In [1]: import numpy as np

In [2]: import numpy.linalg as la

In [3]: np.set_printoptions(precision=3, suppress=True, linewidth=140)

In [4]: rnd = lambda a: np.round(a, 3) + 0

In [5]: m1 = np.loadtxt("case14.csv", delimiter=",")

In [6]: m1
Out[6]: 
array([[ 21.121,   0.021, -21.099, -40.119],
       [ 21.882,   0.931, -20.649, -40.578],
       [ 18.117,  -1.167, -20.362, -38.125],
       [ 20.323,  -0.322, -19.167, -39.776],
       [ 19.522,   0.368, -20.029, -40.147],
       [ 19.721,  -1.144, -20.016, -40.843],
       [ 17.97 ,   0.67 , -20.704, -39.778],
       [ 20.388,  -0.36 , -19.665, -40.868],
       [ 18.591,  -0.703, -18.286, -41.043],
       [ 20.488,   0.639, -19.489, -40.52 ],
       [ 20.402,   2.964, -20.026, -39.549],
       [ 19.375,   0.08 , -21.036, -39.789],
       [ 20.318,  -0.401, -20.671, -39.264],
       [ 19.641,  -0.078, -19.12 , -40.592],
       [ 18.63 ,  -0.113, -19.479, -39.047],
       [ 19.955,   0.624, -21.451, -41.087],
       [ 18.588,   2.139, -18.577, -40.672],
       [ 18.232,   1.315, -19.571, -40.144],
       [ 20.355,  -0.307, -19.656, -39.884],
       [ 20.481,   1.934, -21.77 , -41.997],
       [ 21.627,  -1.303, -21.113, -39.075],
       [ 19.596,   0.559, -21.565, -40.61 ],
       [ 18.459,   0.434, -19.524, -39.524],
       [ 21.583,  -1.186, -20.118, -38.64 ],
       [ 18.336,   0.004, -19.724, -39.232],
       [ 19.994,  -0.523, -20.531, -40.188],
       [ 17.722,   0.019, -19.791, -42.402],
       [ 22.688,   0.206, -21.429, -39.802],
       [ 18.995,   1.581, -19.347, -40.703],
       [ 19.529,  -0.283, -19.296, -41.205],
       [ 19.968,  -1.677, -18.372, -40.087],
       [ 20.788,  -1.009, -19.296, -40.187],
       [ 18.852,   0.423, -20.631, -39.87 ],
       [ 21.077,   2.073, -20.441, -42.54 ],
       [ 20.55 ,  -0.828, -20.236, -40.496],
       [ 20.385,   0.625, -18.144, -37.367],
       [ 19.523,  -0.366, -18.694, -39.65 ],
       [ 19.145,   0.262, -21.154, -40.452],
       [ 19.259,   0.699, -20.051, -40.266],
       [ 19.515,   1.027, -19.509, -39.251],
       [ 20.072,  -1.76 , -21.321, -40.787],
       [ 19.861,  -0.726, -19.212, -39.229],
       [ 19.651,  -0.317, -20.707, -40.238],
       [ 18.155,   1.645, -22.437, -38.842]])

In [7]: rng = np.random.default_rng(461)

In [8]: idx = rng.permutation(4)

In [9]: A2 = m1[:, idx] * rng.choice([-1, 1], 4)

In [10]: print(A2)
[[ -0.021 -40.119 -21.121  21.099]
 [ -0.931 -40.578 -21.882  20.649]
 [  1.167 -38.125 -18.117  20.362]
 [  0.322 -39.776 -20.323  19.167]
 [ -0.368 -40.147 -19.522  20.029]
 [  1.144 -40.843 -19.721  20.016]
 [ -0.67  -39.778 -17.97   20.704]
 [  0.36  -40.868 -20.388  19.665]
 [  0.703 -41.043 -18.591  18.286]
 [ -0.639 -40.52  -20.488  19.489]
 [ -2.964 -39.549 -20.402  20.026]
 [ -0.08  -39.789 -19.375  21.036]
 [  0.401 -39.264 -20.318  20.671]
 [  0.078 -40.592 -19.641  19.12 ]
 [  0.113 -39.047 -18.63   19.479]
 [ -0.624 -41.087 -19.955  21.451]
 [ -2.139 -40.672 -18.588  18.577]
 [ -1.315 -40.144 -18.232  19.571]
 [  0.307 -39.884 -20.355  19.656]
 [ -1.934 -41.997 -20.481  21.77 ]
 [  1.303 -39.075 -21.627  21.113]
 [ -0.559 -40.61  -19.596  21.565]
 [ -0.434 -39.524 -18.459  19.524]
 [  1.186 -38.64  -21.583  20.118]
 [ -0.004 -39.232 -18.336  19.724]
 [  0.523 -40.188 -19.994  20.531]
 [ -0.019 -42.402 -17.722  19.791]
 [ -0.206 -39.802 -22.688  21.429]
 [ -1.581 -40.703 -18.995  19.347]
 [  0.283 -41.205 -19.529  19.296]
 [  1.677 -40.087 -19.968  18.372]
 [  1.009 -40.187 -20.788  19.296]
 [ -0.423 -39.87  -18.852  20.631]
 [ -2.073 -42.54  -21.077  20.441]
 [  0.828 -40.496 -20.55   20.236]
 [ -0.625 -37.367 -20.385  18.144]
 [  0.366 -39.65  -19.523  18.694]
 [ -0.262 -40.452 -19.145  21.154]
 [ -0.699 -40.266 -19.259  20.051]
 [ -1.027 -39.251 -19.515  19.509]
 [  1.76  -40.787 -20.072  21.321]
 [  0.726 -39.229 -19.861  19.212]
 [  0.317 -40.238 -19.651  20.707]
 [ -1.645 -38.842 -18.155  22.437]]

In [11]: U, _, Vh = la.svd(m1.T @ A2)

In [12]: rnd(la.lstsq(m1, A2)[0])
Out[12]: 
array([[ 0.,  0., -1.,  0.],
       [-1.,  0.,  0.,  0.],
       [ 0.,  0.,  0., -1.],
       [ 0.,  1.,  0.,  0.]])
